$ ipython --no-banner

In [1]: import numpy as np

In [2]: np.set_printoptions(precision=2, suppress=True, linewidth=100, legacy="1.25")

In [3]: K = np.load("arr.npy")

In [4]: K
Out[4]: 
array([[-2, -6, -6, -4],
       [-4, -2, -6, -6],
       [-6, -4, -2, -6],
       [-6, -6, -4, -2]])

In [5]: np.kron(np.eye(2, dtype=int), K)
Out[5]: 
array([[-2, -6, -6, -4,  0,  0,  0,  0],
       [-4, -2, -6, -6,  0,  0,  0,  0],
       [-6, -4, -2, -6,  0,  0,  0,  0],
       [-6, -6, -4, -2,  0,  0,  0,  0],
       [ 0,  0,  0,  0, -2, -6, -6, -4],
       [ 0,  0,  0,  0, -4, -2, -6, -6],
       [ 0,  0,  0,  0, -6, -4, -2, -6],
       [ 0,  0,  0,  0, -6, -6, -4, -2]])

In [6]: np.poly(K)
Out[6]: array([   1.,    8., -144.,  608., -720.])

In [7]: np.linalg.matrix_power(K, 2)
Out[7]: 
array([[88, 72, 76, 88],
       [88, 88, 72, 76],
       [76, 88, 88, 72],
       [72, 76, 88, 88]])

In [8]: (K + K.T) / 2
Out[8]: 
array([[-2., -5., -6., -5.],
       [-5., -2., -5., -6.],
       [-6., -5., -2., -5.],
       [-5., -6., -5., -2.]])

In [9]: np.allclose(K @ K.T, K.T @ K)
Out[9]: True

In [10]: np.trace(K)
Out[10]: -8

In [11]: Z = 20 * np.array([[-1.2, -1.3, 1.3, 0.3],
    ...:     [2.7, -0.3, 0.6, 1.6],
    ...:     [-0.6, -1.3, 1.3, 0.1]])

In [12]: rng = np.random.default_rng(83)

In [13]: idx = rng.integers(0, 3, 27)

In [14]: W0 = Z[idx] + rng.normal(size=(27, 4))

In [15]: W0
Out[15]: 
array([[-11.24, -26.2 ,  27.45,   2.1 ],
       [-24.99, -26.31,  26.23,   6.32],
       [ 54.51,  -6.38,  12.2 ,  33.17],
       [-22.94, -25.56,  26.72,   4.4 ],
       [-23.73, -25.9 ,  25.66,   6.23],
       [ 53.41,  -6.21,  12.32,  31.69],
       [ 54.21,  -5.15,  10.6 ,  31.44],
       [-25.86, -25.12,  26.96,   6.63],
       [ 54.65,  -6.45,  13.53,  32.92],
       [ 51.29,  -5.61,  12.86,  30.8 ],
       [ 54.89,  -6.76,  11.  ,  31.36],
       [-22.77, -26.22,  26.65,   5.79],
       [-22.04, -27.04,  25.64,   6.49],
       [-11.58, -27.53,  27.43,   1.92],
       [ 52.32,  -5.91,  12.  ,  29.43],
       [ 55.25,  -5.56,  11.23,  31.4 ],
       [-23.75, -26.18,  25.93,   4.89],
       [ 54.96,  -5.93,  10.51,  30.85],
       [-11.08, -26.42,  26.86,   1.49],
       [ 54.86,  -5.29,  11.59,  31.21],
       [-23.48, -25.68,  24.98,   4.01],
       [ 55.65,  -5.52,  12.03,  32.55],
       [-12.48, -24.19,  24.75,   3.26],
       [ 53.34,  -7.45,  12.01,  31.64],
       [-11.07, -25.05,  23.74,   2.87],
       [-11.3 , -23.33,  25.83,  -0.84],
       [-23.25, -25.79,  26.39,   5.79]])

In [16]: A2 = np.c_[W0[:, :3] @ np.array([[-2, 3, 0], [-1, 3, 0], [0, -3, -1]]), np.array([5, -3, -4, -1, 4, -5, 0, 0, 5, -4, 5, -2, 1, 1, 2, 3, 1, -2, 1, -3, 2, -4, 4, 1, 1, 5, -5])]

In [17]: A2
Out[17]: 
array([[  48.68, -194.66,  -27.45,    5.  ],
       [  76.3 , -232.61,  -26.23,   -3.  ],
       [-102.64,  107.79,  -12.2 ,   -4.  ],
       [  71.43, -225.65,  -26.72,   -1.  ],
       [  73.36, -225.89,  -25.66,    4.  ],
       [-100.61,  104.64,  -12.32,   -5.  ],
       [-103.28,  115.4 ,  -10.6 ,    0.  ],
       [  76.85, -233.85,  -26.96,    0.  ],
       [-102.86,  104.02,  -13.53,    5.  ],
       [ -96.96,   98.44,  -12.86,   -4.  ],
       [-103.02,  111.41,  -11.  ,    5.  ],
       [  71.76, -226.92,  -26.65,   -2.  ],
       [  71.12, -224.17,  -25.64,    1.  ],
       [  50.7 , -199.65,  -27.43,    1.  ],
       [ -98.74,  103.23,  -12.  ,    2.  ],
       [-104.95,  115.39,  -11.23,    3.  ],
       [  73.68, -227.57,  -25.93,    1.  ],
       [-104.  ,  115.56,  -10.51,   -2.  ],
       [  48.57, -193.07,  -26.86,    1.  ],
       [-104.44,  113.96,  -11.59,   -3.  ],
       [  72.64, -222.42,  -24.98,    2.  ],
       [-105.78,  114.29,  -12.03,   -4.  ],
       [  49.15, -184.26,  -24.75,    4.  ],
       [ -99.23,  101.64,  -12.01,    1.  ],
       [  47.2 , -179.6 ,  -23.74,    1.  ],
       [  45.92, -181.38,  -25.83,    5.  ],
       [  72.29, -226.3 ,  -26.39,   -5.  ]])

In [18]: np.linalg.norm(np.linalg.qr(W0)[0].T @ A2, axis=0) ** 2 / ((A2 ** 2).sum(axis=0) + 1e-12)
Out[18]: array([1.  , 1.  , 1.  , 0.22])

In [19]: np.round(np.linalg.norm(A2 - W0 @ np.linalg.lstsq(W0, A2)[0], axis=0), 2) + 0
Out[19]: array([ 0. ,  0. ,  0. , 14.8])

In [20]: np.round(np.linalg.lstsq(W0, A2[:, 0])[0], 2) + 0
Out[20]: array([-2., -1.,  0.,  0.])

In [21]: np.linalg.matrix_rank(A2)
Out[21]: 4

In [22]: M = np.loadtxt("run9.csv", delimiter=",")

In [23]: M
Out[23]: 
array([[ -1.22,  -8.88, -10.28,  -3.66,   5.41,   7.  ,  -1.31,   0.72],
       [  0.7 ,  -6.41,  -9.6 ,  -3.11,   7.19,   7.  ,  -0.21,   1.4 ],
       [  0.24,  -7.66,  -9.43,  -3.9 ,   5.78,   7.  ,  -1.79,   1.57],
       [  5.58,  -0.65,  -7.6 ,  -2.23,  10.95,   7.  ,   1.55,   3.4 ],
       [ -2.97, -11.74, -10.6 ,  -4.77,   2.86,   7.  ,  -3.54,   0.4 ],
       [  1.84,  -5.67,  -8.82,  -3.51,   7.16,   7.  ,  -1.02,   2.18],
       [  3.91,  -3.85,  -7.67,  -3.76,   7.82,   7.  ,  -1.51,   3.33],
       [ -1.6 , -10.62,  -9.79,  -5.02,   3.17,   7.  ,  -4.04,   1.21],
       [  1.14,  -5.77,  -9.47,  -2.92,   7.69,   7.  ,   0.16,   1.53],
       [ -3.3 , -12.61, -10.5 ,  -5.31,   1.88,   7.  ,  -4.62,   0.5 ],
       [  0.68,  -6.32,  -9.66,  -3.  ,   7.34,   7.  ,   0.01,   1.34],
       [ -3.58, -12.01, -11.07,  -4.43,   3.07,   7.  ,  -2.86,  -0.07],
       [  1.98,  -6.73,  -8.16,  -4.7 ,   5.44,   7.  ,  -3.4 ,   2.84],
       [  1.35,  -7.01,  -8.64,  -4.37,   5.62,   7.  ,  -2.74,   2.36],
       [ -1.53, -11.17,  -9.45,  -5.64,   2.27,   7.  ,  -5.28,   1.55],
       [  0.4 ,  -8.97,  -8.62,  -5.37,   3.64,   7.  ,  -4.74,   2.38],
       [ -1.85, -10.42, -10.14,  -4.56,   3.73,   7.  ,  -3.13,   0.86],
       [  2.61,  -7.62,  -7.08,  -6.23,   3.46,   7.  ,  -6.46,   3.92],
       [  0.11,  -7.58,  -9.6 ,  -3.69,   6.02,   7.  ,  -1.38,   1.4 ],
       [ -0.56, -10.32,  -8.9 ,  -5.76,   2.57,   7.  ,  -5.53,   2.1 ]])

In [24]: # rows and columns are dependent

In [25]: np.linalg.cond(M) > 100
Out[25]: True

In [26]: np.round(np.linalg.norm(M, 2) / np.linalg.norm(M), 2)
Out[26]: 0.96

In [27]: np.linalg.matrix_rank(M, rtol=0.1)
Out[27]: 3

In [28]: Uu, sv, Vh = np.linalg.svd(M)

In [29]: vecs = Vh[:(sv > 1e-8).sum()]

In [30]: vec = M[7] + 3 * M[4] + rng.integers(2) * np.eye(8)[5]

In [31]: vec
Out[31]: array([-10.51, -45.83, -41.59, -19.33,  11.76,  28.  , -14.66,   2.41])

In [32]: round(float(np.linalg.norm(vec - vecs.T @ vecs @ vec)), 2)
Out[32]: 0.0

In [33]: np.allclose(vecs.T @ vecs @ vec, vec)
Out[33]: True

In [34]: np.diag(vecs.T @ vecs)
Out[34]: array([0.44, 0.5 , 0.42, 0.2 , 0.51, 0.22, 0.51, 0.2 ])

In [35]: Uu, sv, Vh = np.linalg.svd(M)

In [36]: np.argmax(sv[:-1] / (sv[1:] + 1e-6)) + 1
Out[36]: 3

In [37]: A2 = Uu[:, :3] @ np.diag(sv[:3]) @ Vh[:3]

In [38]: round(float(np.abs(M - A2).max()), 2)
Out[38]: 0.0

In [39]: round(float(np.linalg.norm(M - A2) / np.linalg.norm(M)), 2)
Out[39]: 0.0

In [40]: np.linalg.matrix_rank(M, rtol=0.05)
Out[40]: 3

In [41]: round(float(np.linalg.norm(M - A2, 2)), 2), round(sv[3], 2)
Out[41]: (0.0, 0.0)

In [42]: rank = np.linalg.matrix_rank(M)

In [43]: rank
Out[43]: 3

In [44]: ns = np.linalg.svd(M)[2][rank:].T

In [45]: np.allclose(M @ ns, 0)
Out[45]: True

In [46]: [int(np.linalg.matrix_rank(M[:i])) for i in range(1, len(M) + 1)]
Out[46]: [1, 2, 3, 3, 3, 3, 3, 3, 3, 3, 3, 3, 3, 3, 3, 3, 3, 3, 3, 3]

In [47]: np.linalg.matrix_rank(M.T @ M), np.linalg.matrix_rank(M @ M.T)
Out[47]: (3, 3)

In [48]: [int(np.linalg.matrix_rank(M[:, :j + 1])) for j in range(8)]
Out[48]: [1, 2, 3, 3, 3, 3, 3, 3]

In [49]: mat = np.array([[1, -4, 16, -64],
    ...:     [1, -3, 9, -27],
    ...:     [1, -2, 4, -8],
    ...:     [1, -1, 1, -1],
    ...:     [1, 0, 0, 0]])

In [50]: A2 = np.c_[mat[:, :3] @ np.array([[2, 0, -2], [2, -1, 1], [0, 2, 1]]), np.array([-6, -2, -8, -9, 4])]

In [51]: A2
Out[51]: 
array([[-6, 36, 10, -6],
       [-4, 21,  4, -2],
       [-2, 10,  0, -8],
       [ 0,  3, -2, -9],
       [ 2,  0, -2,  4]])

In [52]: np.linalg.matrix_rank(A2)
Out[52]: 4

In [53]: np.round(np.linalg.lstsq(mat, A2[:, 0])[0], 2) + 0
Out[53]: array([2., 2., 0., 0.])

In [54]: np.linalg.norm(np.linalg.qr(mat)[0].T @ A2, axis=0) ** 2 / ((A2 ** 2).sum(axis=0) + 1e-12)
Out[54]: array([1., 1., 1., 1.])

In [55]: np.linalg.matrix_rank(np.c_[mat, A2])
Out[55]: 5

In [56]: np.round(np.linalg.norm(A2 - mat @ np.linalg.lstsq(mat, A2)[0], axis=0), 2) + 0
Out[56]: array([0.  , 0.  , 0.  , 0.72])

In [57]: A2.reshape(2, -1)
Out[57]: 
array([[-6, 36, 10, -6, -4, 21,  4, -2, -2, 10],
       [ 0, -8,  0,  3, -2, -9,  2,  0, -2,  4]])

In [58]: T = A2.reshape(5, 2, -1)

In [59]: np.swapaxes(T, 1, 2)[3]
Out[59]: 
array([[ 0, -2],
       [ 3, -9]])

In [60]: np.einsum("ihd,jhd->hij", T, T).shape
Out[60]: (2, 5, 5)

In [61]: T.shape
Out[61]: (5, 2, 2)

In [62]: O, R = np.linalg.qr(mat)

In [63]: np.abs(np.diag(R))
Out[63]: array([2.24, 3.16, 3.74, 3.79])

In [64]: np.allclose(R.T @ R, mat.T @ mat)
Out[64]: True

In [65]: np.round(abs(R[0, 0]), 2), round(float(np.linalg.norm(mat[:, 0])), 2)
Out[65]: (2.24, 2.24)

In [66]: feats = np.loadtxt("test11.csv", delimiter=",")

In [67]: feats
Out[67]: 
array([[ 0.98,  0.01,  2.96,  2.99,  1.  ],
       [ 0.99,  0.  ,  2.98,  2.98,  1.01],
       [ 0.99, -0.01,  2.98,  3.  ,  0.97],
       [ 0.96,  0.01,  2.96,  3.01,  0.98],
       [ 0.97,  0.  ,  3.01,  3.01,  1.02],
       [ 1.01, -0.01,  2.97,  3.01,  0.99],
       [ 1.  ,  0.01,  3.02,  3.  ,  0.98],
       [ 0.99, -0.01,  3.  ,  3.  ,  1.01],
       [ 1.01,  0.02,  3.  ,  2.99,  0.97],
       [ 0.02, -0.01,  1.99,  3.02,  3.04],
       [-0.03,  0.02,  2.02,  3.02,  3.  ],
       [-0.02,  0.  ,  1.97,  3.02,  3.  ],
       [-0.01,  0.  ,  1.98,  3.  ,  2.99],
       [ 0.01,  0.02,  2.  ,  2.94,  3.02],
       [ 0.  ,  0.01,  1.96,  2.99,  3.  ],
       [-0.04,  0.01,  1.97,  3.04,  3.01],
       [ 0.  ,  0.02,  1.99,  3.04,  2.99],
       [-0.02, -0.03,  1.99,  2.98,  2.97]])

In [68]: proj = feats @ np.linalg.solve(feats.T @ feats, feats.T)

In [69]: np.round(np.linalg.eigvalsh(proj), 2) + 0
Out[69]: array([0., 0., 0., 0., 0., 0., 0., 0., 0., 0., 0., 0., 0., 1., 1., 1., 1., 1.])

In [70]: proj @ feats[:, 2]
Out[70]: 
array([2.96, 2.98, 2.98, 2.96, 3.01, 2.97, 3.02, 3.  , 3.  , 1.99, 2.02, 1.97, 1.98, 2.  , 1.96,
       1.97, 1.99, 1.99])

In [71]: np.argsort(-np.linalg.norm(feats, axis=0).round(6), kind="stable")[:3]
Out[71]: array([3, 2, 4])

In [72]: np.linalg.cond(feats) > 100
Out[72]: True

In [73]: np.abs(np.linalg.svd(feats)[2][-1])
Out[73]: array([0.2 , 0.96, 0.16, 0.08, 0.02])

In [74]: round(np.log10(np.linalg.cond(feats)))
Out[74]: 3

In [75]: G = np.cov(feats, rowvar=False)

In [76]: np.argsort(-feats.std(axis=0).round(6), kind="stable")
Out[76]: array([4, 2, 0, 3, 1])

In [77]: G.shape
Out[77]: (5, 5)

In [78]: round(float(np.corrcoef(feats[:, 4], feats[:, 0])[0, 1]), 2)
Out[78]: -1.0

In [79]: np.round(np.median(feats, axis=0), 2) + 0
Out[79]: array([0.49, 0.  , 2.49, 3.  , 2.  ])

In [80]: np.polyfit(feats[:, 4], feats[:, 0], 1)
Out[80]: array([-0.5 ,  1.48])

In [81]: feats.std(axis=0)
Out[81]: array([0.5 , 0.01, 0.5 , 0.02, 1.01])

In [82]: A2 = feats / np.sqrt((feats ** 2).mean(axis=1, keepdims=True))

In [83]: np.linalg.norm(A2, axis=1)
Out[83]: 
array([2.24, 2.24, 2.24, 2.24, 2.24, 2.24, 2.24, 2.24, 2.24, 2.24, 2.24, 2.24, 2.24, 2.24, 2.24,
       2.24, 2.24, 2.24])

In [84]: np.linalg.matrix_rank(feats - feats.mean(axis=1, keepdims=True))
Out[84]: 4

In [85]: np.linalg.matrix_rank(A2) == np.linalg.matrix_rank(feats)
Out[85]: True

In [86]: A2[0]
Out[86]: array([0.49, 0.01, 1.49, 1.51, 0.5 ])
